% python3 -q
>>> import numpy as np
>>> np.set_printoptions(precision=4, suppress=True, linewidth=160)
>>> rd = lambda a: np.round(a, 4) + 0
>>> M, _ = np.linalg.qr(np.array([[0.7, 0.3, -1.8, 1.5, 1.9, -0.8],
...     [-1.2, 0.3, -0.9, 1.3, 0.0, 1.3],
...     [-0.6, -0.1, 2.5, -0.4, 0.1, 0.1],
...     [1.6, 0.7, -1.6, -0.4, -0.5, 1.2],
...     [0.9, -0.4, -3.0, -0.1, 0.3, 0.3],
...     [-0.7, 0.8, -0.7, 0.1, -1.1, 1.0]]))
>>> rd(M)
array([[-0.2823, -0.2365,  0.2092,  0.8035, -0.3993,  0.1248],
       [ 0.4839, -0.2644,  0.4904,  0.2325,  0.3811, -0.5061],
       [ 0.2419,  0.0734, -0.4734,  0.0612, -0.5407, -0.6448],
       [-0.6452, -0.5522, -0.1924, -0.1514,  0.2552, -0.3921],
       [-0.3629,  0.3423,  0.6518, -0.3243, -0.3539, -0.3097],
       [ 0.2823, -0.6683,  0.1727, -0.4105, -0.461 ,  0.2506]])
>>> rd(M[:, 0] @ M[:, 4])
np.float64(0.0)
>>> rd(np.linalg.norm(M, axis=0))
array([1., 1., 1., 1., 1., 1.])
>>> M2 = np.array([[-2, -1, 1],
...     [-2, 1, 1],
...     [1, 2, -1],
...     [-1, -2, -2],
...     [-1, -2, 0],
...     [1, 1, -1]])
>>> np.vstack([M, M2.T]).shape
(9, 6)
>>> x = np.array([0, 1, -4, -3, 3, -1])
>>> y = M @ x
>>> c, lr = np.zeros(6), 1 / np.linalg.norm(M, 2) ** 2
>>> for i in range(300):
...     c -= lr * M.T @ (M @ c - y)
...     if i % 50 == 0: print(i, round(np.linalg.norm(M @ c - y), 4))
... 
0 0.0
50 0.0
100 0.0
150 0.0
200 0.0
250 0.0
>>> rd(np.linalg.cond(M))
np.float64(1.0)
>>> C2 = M.T @ M
>>> rd(np.linalg.eigvalsh(C2)[::-1])
array([1., 1., 1., 1., 1., 1.])
>>> rd(np.diag(C2))
array([1., 1., 1., 1., 1., 1.])
>>> np.trace(C2), rd((M ** 2).sum())
(np.float64(6.0), np.float64(6.0))
>>> rd(np.linalg.svd(M, compute_uv=False) ** 2)
array([1., 1., 1., 1., 1., 1.])
>>> rd(np.abs(np.linalg.eigvals(M)).max())
np.float64(1.0)
>>> rd(np.linalg.det(M))
np.float64(-1.0)
>>> np.allclose(M @ M.T, M.T @ M)
True
>>> M2 = np.array([[2, 1], [1, 0]])
>>> J = np.tile(M2, (2, 2))
>>> J
array([[2, 1, 2, 1],
       [1, 0, 1, 0],
       [2, 1, 2, 1],
       [1, 0, 1, 0]])
>>> C2 = J.T @ J
>>> rd(np.linalg.eigvalsh(C2)[::-1])
array([23.3137,  0.6863,  0.    ,  0.    ])
>>> (J @ J.T).shape
(4, 4)
>>> W = np.array([[-2, -3, 2], [1, -1, 1], [-2, 3, 2], [1, -3, 1]])
>>> c = np.array([0, 0, 1])
>>> hid = np.maximum(J @ W + c, 0)
>>> (hid > 0).mean(axis=0)
array([0., 0., 1.])
>>> hid
array([[ 0,  0, 11],
       [ 0,  0,  5],
       [ 0,  0, 11],
       [ 0,  0,  5]])
>>> Z = np.array([[-5, 4, 0], [-3, 4, 3], [5, -2, -3]])
>>> hid @ Z
array([[ 55, -22, -33],
       [ 25, -10, -15],
       [ 55, -22, -33],
       [ 25, -10, -15]])
>>> W0 = np.loadtxt("data.csv", delimiter=",")
>>> rd(W0)
array([[ 0.4333,  0.3667, -0.3333],
       [ 0.3667,  0.3103, -0.2821],
       [-0.3333, -0.2821,  0.2564]])
>>> U, s, vt = np.linalg.svd(W0)
>>> np.argmax(s[:-1] / (s[1:] + 1e-6)) + 1
np.int64(1)
>>> M2 = U[:, :1] @ np.diag(s[:1]) @ vt[:1]
>>> np.linalg.matrix_rank(M2)
np.int64(1)
>>> rd(M2)
array([[ 0.4333,  0.3667, -0.3333],
       [ 0.3667,  0.3103, -0.2821],
       [-0.3333, -0.2821,  0.2564]])
>>> rd(np.abs(W0 - M2).max())
np.float64(0.0)
>>> np.linalg.matrix_rank(W0, rtol=0.05)
np.int64(1)
>>> ev, V = np.linalg.eigh(W0)
>>> x = np.array([-4, -5, 1])
>>> (np.sign(V[:, -1].round(6)) == np.sign(V[0, -1].round(6))).astype(int)
array([1, 1, 0])
>>> rd(np.linalg.eigvalsh(W0[1:, 1:]))
array([0.    , 0.5667])
>>> rd(V * np.maximum(ev, 0) @ V.T)
array([[ 0.4333,  0.3667, -0.3333],
       [ 0.3667,  0.3103, -0.2821],
       [-0.3333, -0.2821,  0.2564]])
>>> rd(x @ W0 @ x / (x @ x)), rd(ev[0]), ev[-1]
(np.float64(0.8357), np.float64(0.0), np.float64(1.0))
>>> ev, V = np.linalg.eigh(W0)
>>> np.abs(V[:, -1]).round(6).argmax()
np.int64(0)
>>> rd(ev)
array([0., 0., 1.])
>>> rd(np.linalg.eigvalsh(W0 + 5 * np.eye(3)))
array([5., 5., 6.])
